$ ipython --no-banner

In [1]: import numpy as np

In [2]: np.set_printoptions(precision=2, suppress=True, linewidth=120, floatmode="fixed")

In [3]: rnd = lambda a: np.round(a, 2) + 0

In [4]: A = np.load("mat.npy")

In [5]: print(A)
[[0 1 0 2]
 [0 2 0 1]
 [0 0 2 1]
 [0 0 0 2]]

In [6]: left, sigma, Vh = np.linalg.svd(A)

In [7]: print(np.argmax(sigma[:-1] / (sigma[1:] + 1e-6)) + 1)
3

In [8]: other = left[:, :3] @ np.diag(sigma[:3]) @ Vh[:3]

In [9]: print(np.linalg.matrix_rank(A, rtol=0.05))
3

In [10]: print(np.poly(A))
[ 1.00 -6.00 12.00 -8.00  0.00]

In [11]: print(rnd(np.linalg.det(A.T)))
0.0

In [12]: print(np.einsum("ii->", A))
6

In [13]: left, sigma, Vh = np.linalg.svd(A)

In [14]: vecs = Vh[:(sigma > 1e-8).sum()]

In [15]: rng = np.random.default_rng(40)

In [16]: x0 = A[2] + 5 * A[0] + rng.integers(2) * np.eye(4)[2]

In [17]: print(x0)
[ 0.00  5.00  3.00 11.00]

In [18]: print(np.allclose(vecs.T @ vecs @ x0, x0))
True

In [19]: print(rnd(vecs.T @ vecs))
[[0.00 0.00 0.00 0.00]
 [0.00 1.00 0.00 0.00]
 [0.00 0.00 1.00 0.00]
 [0.00 0.00 0.00 1.00]]

In [20]: print(rnd(np.linalg.norm(x0 - vecs.T @ vecs @ x0)))
0.0

In [21]: z = rng.permutation(4)

In [22]: print(z)
[1 3 0 2]

In [23]: other = A[z][:, z]

In [24]: print(other)
[[2 1 0 0]
 [0 2 0 0]
 [1 2 0 0]
 [0 1 0 2]]

In [25]: print(np.allclose(other, A))
False
